$ python3 -q
>>> import numpy as np
>>> np.set_printoptions(suppress=True, linewidth=140)
>>> rnd = lambda a: np.round(a, 2) + 0
>>> m1 = np.load("data.npy")
>>> m1
array([[ 0. , -7. , -0.6,  0.9,  0.3, -1.2,  0.9,  0.2,  1.5,  0.5, -0.7,  0.3,  0. , -0.8,  0.7],
       [-0.1, -1. ,  0.6, -2.6, -0.5,  0.3,  0.4, -0.9, -0.5, -0.4, -0.2, -0.4,  2.6,  0.1,  0.3],
       [ 0.2, -2. , -0.6, -1.8, -0.2,  1.4,  0.5, -1.7, -0.4,  0.1, -0.2,  1.2,  0.6, -1.4, -1. ],
       [ 1. ,  4. ,  0.4,  2.2,  1.1,  1.1,  0.5, -0.1, -0.2,  0.7,  0.6,  0. , -1.8, -1.7,  0.3],
       [ 0. , -1. ,  0.9, -0.9,  0.6, -1.3,  0.1,  0.3, -0.3,  1.4, -0.1,  0.2, -0.8, -1. ,  0.5],
       [ 0.9, 14. , -1. ,  0.4,  0.5,  0. , -1.3, -1.3,  0.6, -0.2, -0.5,  2.5,  0.5,  0.1,  0.7],
       [ 0.5,  1. ,  0. , -1.7, -1.3, -1. , -0.7, -0.1,  2.6,  0.5, -1.2, -0.4, -0.4,  2.1,  0. ],
       [-0.5, -7. ,  0.1, -1.2,  0.9, -0.2, -0.3, -1.7, -1.6,  0.6, -0.7, -1.1, -1.3,  0.3, -1.8],
       [-0.4,  7. , -0.4, -1.2, -0.9, -0.4, -0.3, -0.6, -0.2, -0.9, -0.6, -2.1, -0.3,  0.9,  0.5],
       [-1.1, 10. ,  0.7,  1.7,  0.4, -0.5,  1.1,  1.1, -1. ,  0.4,  1. , -1.4,  1.2, -0.5, -1.8],
       [ 0.7, -4. , -1.1, -0.8, -0.7,  1.9, -0.4, -0.3,  0.9,  0.4, -1.5, -0.2, -0.3,  0.9, -0.1],
       [ 1. ,  8. ,  1.5,  0.9, -0.7,  0.9,  0.2, -0.1, -1.3, -1. , -1. ,  1.5,  0.5,  2.3, -0.1],
       [-0.6, -5. , -0.9, -0.8,  0.8,  0.4, -0.9,  0.7,  0. ,  0.1, -0.1,  0.6, -1.6, -1.1,  2.1],
       [ 0.8,  2. ,  1.2,  0.1,  2.2, -0.3,  2.6, -0.2,  0.5, -1. ,  1. ,  1.2, -0.4, -0.8,  1.9],
       [ 1.2,  4. ,  0.5,  1.2,  1.5,  1.1,  0.6, -0.5,  1. , -0.5, -1.2,  0.2,  1. ,  1.7, -1. ]])
>>> x0 = np.array([2, -2, 0, 0, 1, 1, 0, 1, -1, -2, 2, 0, 2, 2, -2])
>>> y = m1 @ x0
>>> beta, lr = np.zeros(15), 1 / np.linalg.norm(m1, 2) ** 2
>>> for i in range(15):
...     beta -= lr * m1.T @ (m1 @ beta - y)
...     if i % 5 == 0: print(i, round(np.linalg.norm(m1 @ beta - y), 2))
... 
0 18.83
5 15.31
10 12.62
>>> rnd(np.linalg.cond(m1))
np.float64(93.75)
>>> W = np.array([[2, -4, 3, 1, 2],
...     [5, 0, -4, 0, 2],
...     [4, 5, 1, -1, -2],
...     [0, 0, -1, 3, 0],
...     [1, 3, 3, 5, -2],
...     [-5, -3, -2, 2, 3],
...     [3, 1, 4, 2, 0],
...     [4, 4, -1, 0, 5],
...     [0, 0, 5, 0, -4],
...     [-4, -5, -3, 2, -3],
...     [-4, -1, 1, 3, -4],
...     [-4, -4, 1, -1, 2],
...     [-3, 1, -5, 1, -3],
...     [4, -3, -1, 0, -2],
...     [-2, -3, -1, 3, -5]])
>>> beta = np.array([0, -1, 0, 0, -1])
>>> hid = np.maximum(m1 @ W + beta, 0)
>>> rnd((hid > 0).mean(axis=0))
array([0.53, 0.4 , 0.53, 0.47, 0.53])
>>> (hid > 0).astype(int)
array([[0, 0, 1, 1, 0],
       [0, 1, 0, 0, 0],
       [0, 0, 1, 0, 1],
       [1, 0, 0, 1, 1],
       [0, 1, 1, 0, 0],
       [1, 0, 0, 1, 1],
       [1, 0, 1, 0, 0],
       [0, 1, 1, 0, 0],
       [1, 1, 0, 0, 1],
       [1, 1, 0, 1, 1],
       [0, 0, 1, 0, 1],
       [1, 0, 0, 0, 1],
       [0, 0, 1, 1, 0],
       [1, 1, 1, 1, 0],
       [1, 0, 0, 1, 1]])
>>> np.linalg.matrix_rank(hid)
np.int64(5)
>>> C = np.array([[8, 4, 3], [1, 9, -2], [5, 7, -2], [-1, 9, 2], [9, -3, -9]])
>>> W @ C
array([[ 44,  -4,  -8],
       [ 38, -14,   5],
       [ 25,  65,  16],
       [ -8,  20,   8],
       [  3, 103,  19],
       [-28, -52, -28],
       [ 43,  67,   3],
       [ 76,  30, -39],
       [-11,  47,  26],
       [-81, -55,  35],
       [-67,  21,  30],
       [-12, -60, -26],
       [-76, -20,  28],
       [  6, -12,  38],
       [-72,   0,  53]])
>>> (hid @ C).round(6).argmax(axis=1)
array([1, 1, 0, 0, 1, 0, 0, 1, 0, 0, 1, 0, 1, 1, 0])
>>> J = np.loadtxt("x.csv", delimiter=",")
>>> J
array([[0.5 , 0.25, 0.  , 0.  , 0.  , 0.25, 0.  ],
       [0.  , 1.  , 0.  , 0.  , 0.  , 0.  , 0.  ],
       [0.2 , 0.2 , 0.4 , 0.  , 0.  , 0.2 , 0.  ],
       [0.  , 0.  , 0.  , 0.5 , 0.5 , 0.  , 0.  ],
       [0.  , 0.  , 0.  , 0.5 , 0.5 , 0.  , 0.  ],
       [0.  , 0.  , 0.  , 0.  , 0.  , 1.  , 0.  ],
       [0.  , 0.  , 0.  , 0.  , 0.25, 0.25, 0.5 ]])
>>> J.shape
(7, 7)
>>> J.sum(axis=0)
array([0.7 , 1.45, 0.4 , 1.  , 1.25, 1.7 , 0.5 ])
>>> rnd(J - J[0])
array([[ 0.  ,  0.  ,  0.  ,  0.  ,  0.  ,  0.  ,  0.  ],
       [-0.5 ,  0.75,  0.  ,  0.  ,  0.  , -0.25,  0.  ],
       [-0.3 , -0.05,  0.4 ,  0.  ,  0.  , -0.05,  0.  ],
       [-0.5 , -0.25,  0.  ,  0.5 ,  0.5 , -0.25,  0.  ],
       [-0.5 , -0.25,  0.  ,  0.5 ,  0.5 , -0.25,  0.  ],
       [-0.5 , -0.25,  0.  ,  0.  ,  0.  ,  0.75,  0.  ],
       [-0.5 , -0.25,  0.  ,  0.  ,  0.25,  0.  ,  0.5 ]])
>>> np.linalg.rank(J)
Traceback (most recent call last):
  File "<python-input-24>", line 1, in <module>
    np.linalg.rank(J)
    ^^^^^^^^^^^^^^
AttributeError: module 'numpy.linalg' has no attribute 'rank'
>>> J.sum(axis=1)
array([1., 1., 1., 1., 1., 1., 1.])
>>> J[:, 7]
Traceback (most recent call last):
  File "<python-input-26>", line 1, in <module>
    J[:, 7]
    ~^^^^^^
IndexError: index 7 is out of bounds for axis 1 with size 7
>>> U, sigma, Vt = np.linalg.svd(J)
>>> np.argmax(sigma[:-1] / (sigma[1:] + 1e-6)) + 1
np.int64(6)
>>> B = U[:, :6] @ np.diag(sigma[:6]) @ Vt[:6]
>>> rnd(np.linalg.norm(J - B) / np.linalg.norm(J))
np.float64(0.0)
>>> np.linalg.matrix_rank(B)
np.int64(6)
>>> rnd(np.linalg.matrix_power(J, 100))
array([[0.  , 0.5 , 0.  , 0.  , 0.  , 0.5 , 0.  ],
       [0.  , 1.  , 0.  , 0.  , 0.  , 0.  , 0.  ],
       [0.  , 0.5 , 0.  , 0.  , 0.  , 0.5 , 0.  ],
       [0.  , 0.  , 0.  , 0.5 , 0.5 , 0.  , 0.  ],
       [0.  , 0.  , 0.  , 0.5 , 0.5 , 0.  , 0.  ],
       [0.  , 0.  , 0.  , 0.  , 0.  , 1.  , 0.  ],
       [0.  , 0.  , 0.  , 0.25, 0.25, 0.5 , 0.  ]])
>>> J @ np.ones(7)
array([1., 1., 1., 1., 1., 1., 1.])
>>> p = np.eye(7)[2]
>>> for _ in range(5):
...     p = p @ J
...     print(p.round(2))
... 
[0.2 0.2 0.4 0.  0.  0.2 0. ]
[0.18 0.33 0.16 0.   0.   0.33 0.  ]
[0.12 0.41 0.06 0.   0.   0.41 0.  ]
[0.07 0.45 0.03 0.   0.   0.45 0.  ]
[0.04 0.47 0.01 0.   0.   0.47 0.  ]
>>> rnd(np.linalg.norm(J, 2) / np.linalg.norm(J))
np.float64(0.57)
>>> np.argsort(-np.linalg.norm(J, axis=0).round(6), kind="stable")[:3]
array([5, 1, 4])
>>> np.linalg.matrix_rank(J, rtol=0.1)
np.int64(6)
>>> np.linalg.cond(J) > 100
np.True_
>>> [round(float(x), 2) for x in np.linalg.svd(J, compute_uv=False)[:3]]
[1.15, 1.04, 1.0]
